$ python -q
>>> import numpy as np
>>> from numpy import linalg as LA
>>> np.set_printoptions(suppress=True, linewidth=160)
>>> M = np.array([[4, 4, 7, 4, 10, 7],
...     [4, 8, 7, 1, 2, 9],
...     [7, 7, 2, 4, 4, 10],
...     [4, 1, 4, 10, 4, 3],
...     [10, 2, 4, 4, 0, 9],
...     [7, 9, 10, 3, 9, 6]])
>>> x = np.array([1, -1, -2, -2, -2, 2])
>>> target = M @ x
>>> beta, lr = np.zeros(6), 1 / LA.norm(M, 2) ** 2
>>> for i in range(20):
...     beta -= lr * M.T @ (M @ beta - target)
...     if i % 5 == 0: print(i, round(LA.norm(M @ beta - target), 4))
... 
0 35.4585
5 22.7659
10 14.9868
15 10.3018
>>> beta.round(4)
array([ 0.7216, -0.3408, -1.5155, -1.2807, -2.2916,  1.1635])
>>> O, Rm = LA.qr(M)
>>> np.trace(O @ O.T)
np.float64(6.0)
>>> np.allclose(Rm.T @ Rm, M.T @ M)
True
>>> print(O.shape, Rm.shape)
(6, 6) (6, 6)
>>> np.round(O @ Rm, 4) + 0
array([[ 4.,  4.,  7.,  4., 10.,  7.],
       [ 4.,  8.,  7.,  1.,  2.,  9.],
       [ 7.,  7.,  2.,  4.,  4., 10.],
       [ 4.,  1.,  4., 10.,  4.,  3.],
       [10.,  2.,  4.,  4.,  0.,  9.],
       [ 7.,  9., 10.,  3.,  9.,  6.]])
>>> feats = np.load("arr.npy")
>>> print(feats)
[[-0.3024 58.2261 -0.305  19.5437 20.1323 60.1673 20.2179  0.3169]
 [ 1.6251 59.0977  1.0007 20.602  20.0739 59.6892 20.0259  0.0363]
 [ 0.422  61.5364 -2.8655 20.6022 19.1065 60.5318 20.9021 -0.1264]
 [ 1.4324 58.2065  0.3736 19.0232 19.7522 60.001  20.7632 -1.3332]
 [-0.7805 59.5382  0.399  19.3222 20.3878 58.8415 20.6686  0.5831]
 [-1.7831 59.1475  0.3499 20.7275 19.9203 59.3877 18.4773 -0.0243]
 [ 1.5924 61.8805 -0.912  17.6542 19.3941 59.6533 20.8809  0.0768]
 [ 0.0012 58.5097 -0.6113 20.2006 19.7096 60.1726 19.0357 -0.3678]
 [-0.3941 59.4913 -0.9338 20.8306 19.633  60.2992 19.0322  0.9994]
 [ 0.5769 57.9536 -0.3259 19.5139 20.607  59.8044 19.8888 -1.0658]
 [-1.3138 59.3205 -1.3649 21.4755 19.3717 60.7961 19.4091 -0.8645]
 [ 0.501  61.4167  0.4787 20.2624 19.6814 58.9136 21.388   0.5712]
 [ 0.7069 60.7649  0.1586 20.4263 20.9506 60.2573 22.3438  1.1088]
 [-0.8546 60.2864  1.0823 20.492  20.2878 60.1237 20.254   0.4226]
 [ 0.7658 60.212   1.0005 19.472  20.8275 58.6884 20.8808  1.1266]
 [-0.7976 58.8877 -0.434  19.101  17.3964 59.0821 22.1174 -1.0918]
 [ 1.5361 59.4904  0.1603 19.4215 19.6961 59.7003 19.5123  1.3037]
 [ 0.9226 59.5508  1.039  19.1626 18.3956 59.9636 20.5079 -0.4381]
 [ 0.5436 61.0499  0.3179 20.999  19.5495 61.9263 21.2005 -0.7373]
 [ 0.5614 60.9742 -0.496  19.0917 19.2883 60.8975 19.4581 -2.191 ]
 [ 0.2965 59.1753  1.0267 18.7953 21.5755 60.2283 19.7012 -1.0454]
 [ 2.6856 60.2604  0.2221 19.4652 17.9569 60.9919 20.378   1.8116]
 [-0.5218 58.7283  1.1131 18.9689 22.0139 60.2994 20.8867 -1.4191]
 [-0.5335 60.7971  0.4212 19.7893 21.7448 60.6552 17.9295  0.1299]
 [-0.5297 60.959   3.4642 18.732  19.9883 59.5075 20.0363 -0.2148]
 [-0.0067 60.4064 -0.1279 18.7123 19.4177 59.4566 20.5448 -0.5518]]
>>> cen = (feats - feats.mean(axis=0)) / feats.std(axis=0)
>>> np.round(cen.std(axis=0), 4)
array([1., 1., 1., 1., 1., 1., 1., 1.])
>>> beta = LA.lstsq(np.delete(cen, 2, axis=1), cen[:, 2])[0]
>>> round(1 - np.var(cen[:, 2] - np.delete(cen, 2, axis=1) @ beta), 4)
np.float64(0.2245)
>>> print(np.abs(beta).argmax())
3
>>> vals, V = LA.eigh(M)
>>> np.round(V.T @ V, 4) + 0
array([[1., 0., 0., 0., 0., 0.],
       [0., 1., 0., 0., 0., 0.],
       [0., 0., 1., 0., 0., 0.],
       [0., 0., 0., 1., 0., 0.],
       [0., 0., 0., 0., 1., 0.],
       [0., 0., 0., 0., 0., 1.]])
>>> np.unique(vals.round(6) + 0, return_counts=True)[1]
array([1, 1, 1, 1, 1, 1])
>>> np.abs(V[:, -1]).round(6).argmax()
np.int64(5)
>>> np.round(np.abs(V[:, -1]), 4)
array([0.4269, 0.3936, 0.4194, 0.2799, 0.3659, 0.5241])
>>> round(float(vals.sum()), 4), np.trace(M)
(30.0, np.int64(30))
>>> mat = np.load("dump.npy")
>>> mat
array([[ -5.9721,  16.9514,  -3.6025,  -1.9003,   2.3543,   1.0431,   4.9495,   0.5789,  -5.3787],
       [ -4.5092, -11.0041,   4.5377,   5.3737,  -2.0393,  11.9752,  -3.5059,  -2.4106,  -6.591 ],
       [ -1.6135,  -8.149 ,   8.5097, -14.5437,  -1.2712,  -1.8912,   3.5489,  -5.235 ,   1.3655],
       [-10.0229,  -8.8787,   1.8852,  -9.8336,   3.338 , -10.1464,  -0.2607,   1.7969,  -1.7516],
       [-12.8539,   7.0907,   1.5156,  -2.7848,  -1.5376,  -4.5086,  11.8863,   1.6859,  -2.7622],
       [ 11.3439,   3.4656,  -3.9008,  -1.5792,  -2.4939,  -4.3897,  -9.3124,  -8.6424,  -7.3955],
       [  0.4419,  14.2872, -10.0653,   4.3698,   0.5383,   2.6633,   3.1189,   6.209 ,   4.4284],
       [  4.6393,  -2.7214,  -0.1182, -13.5156,   2.1281,   4.8885,  -4.1576,   7.2189,  -9.5164],
       [ -3.0312,  -9.7747,   7.1425,  -1.6921,  -2.6649,  -9.2823,  12.0141,  -0.216 ,  -1.934 ],
       [  9.09  ,   2.494 ,   4.6694, -11.1858,  -4.8591,  -1.809 ,   9.67  ,  -2.8608,   5.9708],
       [ -2.6363,   5.1937, -10.8942,  -5.541 ,   8.9271,   8.8008,  -7.6462,  -1.03  ,   0.1155],
       [  1.7904,  12.4761,   4.5408,  -4.1962,   8.6184,   7.1949,   2.8219,  -7.0999,  -4.301 ],
       [ -7.2637,   2.0687,  -7.5905,  -4.9888,   1.264 , -12.9156,   3.7103,  -0.6733,   8.8218],
       [ -3.8692,   5.4865,   6.9708,  12.0724,  -9.4889,  -4.4967,  -3.5332,  -1.8272,   5.8745],
       [ -3.4558,  -4.6444,   5.7191,  -1.6699,   8.8518,   2.7711,  -9.4017,   1.3436, -12.4403]])
>>> B = np.c_[mat[:, :7] @ np.array([[2, 1, 0, 0, 2, 1, 2],
...     [0, 1, 0, 2, 0, 2, 0],
...     [1, 1, 0, 1, 1, 0, 1],
...     [1, 1, 0, 2, 1, 1, 0],
...     [1, 2, 1, 2, 2, 1, 1],
...     [1, 1, 0, 2, 0, 0, 2],
...     [0, 2, 2, 1, 0, 1, 1]]), np.array([2, 2, 0, -3, -1, 0, 1, 3, 0, 0, 0, 0, -3, 1, 3])]
>>> B.round(4)
array([[-14.0496,  21.1272,  12.2533,  38.244 , -12.7384,  33.3342,  -6.1567,   2.    ],
       [ 10.8289,  -4.7171,  -9.0511,   9.6428,  -3.1856, -26.6889,  13.9245,   2.    ],
       [-12.4234, -13.1323,   5.8266, -39.6516, -11.8034, -30.1775,   3.778 ,   0.    ],
       [-34.8026, -30.8418,   2.8166, -49.4169, -21.3182, -34.5366, -35.3761,  -3.    ],
       [-33.0232,   9.1564,  22.235 ,   9.9213, -30.0522,   8.8914, -22.8607,  -1.    ],
       [ 10.3242, -18.6728, -21.1187, -23.2076,  12.22  ,   4.8896,  -1.7987,   0.    ],
       [ -1.6101,  19.0113,   6.7761,  36.7708,  -3.7351,  37.0433,  -0.1977,   1.    ],
       [  2.6614, -10.8864,  -6.1871, -22.7166,  -0.099 , -16.3486,  16.9079,   3.    ],
       [-12.5592,   2.0606,  21.3633, -27.6714,  -5.9418, -14.9235,  -8.1353,   0.    ],
       [  4.9955,  12.8804,  14.4809, -16.3804,   1.9454,   7.7031,  24.0423,   0.    ],
       [ -3.9799,  -2.5152,  -6.3653,  16.2208,  -3.8536,   3.491 ,   2.7157,   0.    ],
       [ 19.7387,  44.6866,  14.2622,  55.5491,  21.1622,  33.9867,  33.9517,   0.    ],
       [-38.7583, -20.7413,   8.6846, -33.0236, -24.5787,  -3.1408, -42.9748,  -3.    ],
       [ -2.6808,  -9.8804, -16.5553,  10.5842,  -7.673 ,   6.1541, -22.7831,   1.    ],
       [  8.7605,  -2.3797,  -9.9516,   6.9346,  14.8412, -14.9644,   3.7998,   3.    ]])
>>> np.round(LA.norm(LA.qr(mat)[0].T @ B, axis=0) ** 2 / ((B ** 2).sum(axis=0) + 1e-12), 4)
array([1.    , 1.    , 1.    , 1.    , 1.    , 1.    , 1.    , 0.8014])
>>> LA.matrix_rank(np.c_[mat, B])
np.int64(10)
>>> np.round(LA.lstsq(mat, B[:, 0])[0], 4) + 0
array([2., 0., 1., 1., 1., 1., 0., 0., 0.])
>>> B = np.array([[2, 1],
...     [3, 0],
...     [-2, -3],
...     [0, 1],
...     [0, -2],
...     [1, 1],
...     [-1, 3],
...     [-1, 1],
...     [1, -1]])
>>> LA.matrix_rank(np.vstack([mat, B.T]))
np.int64(9)
>>> np.round(np.einsum("ij->j", mat), 4)
array([-27.9223,  24.3416,   9.3193, -51.6151,  11.6651, -10.1026,  13.9022, -11.162 , -25.4942])
>>> x = np.array([1, -1, 1, 1, -1, -1, 1, -1, 2])
>>> print(LA.norm(mat @ x) <= LA.norm(mat, 2) * LA.norm(x) + 1e-9)
True
>>> (mat @ x).argmax()
np.int64(13)
>>> mat @ np.eye(9)[2]
array([ -3.6025,   4.5377,   8.5097,   1.8852,   1.5156,  -3.9008, -10.0653,  -0.1182,   7.1425,   4.6694, -10.8942,   4.5408,  -7.5905,   6.9708,   5.7191])
>>> np.sign((mat @ x).round(6))
array([-1., -1.,  1., -1., -1., -1., -1., -1.,  1.,  1., -1., -1.,  1.,  1., -1.])
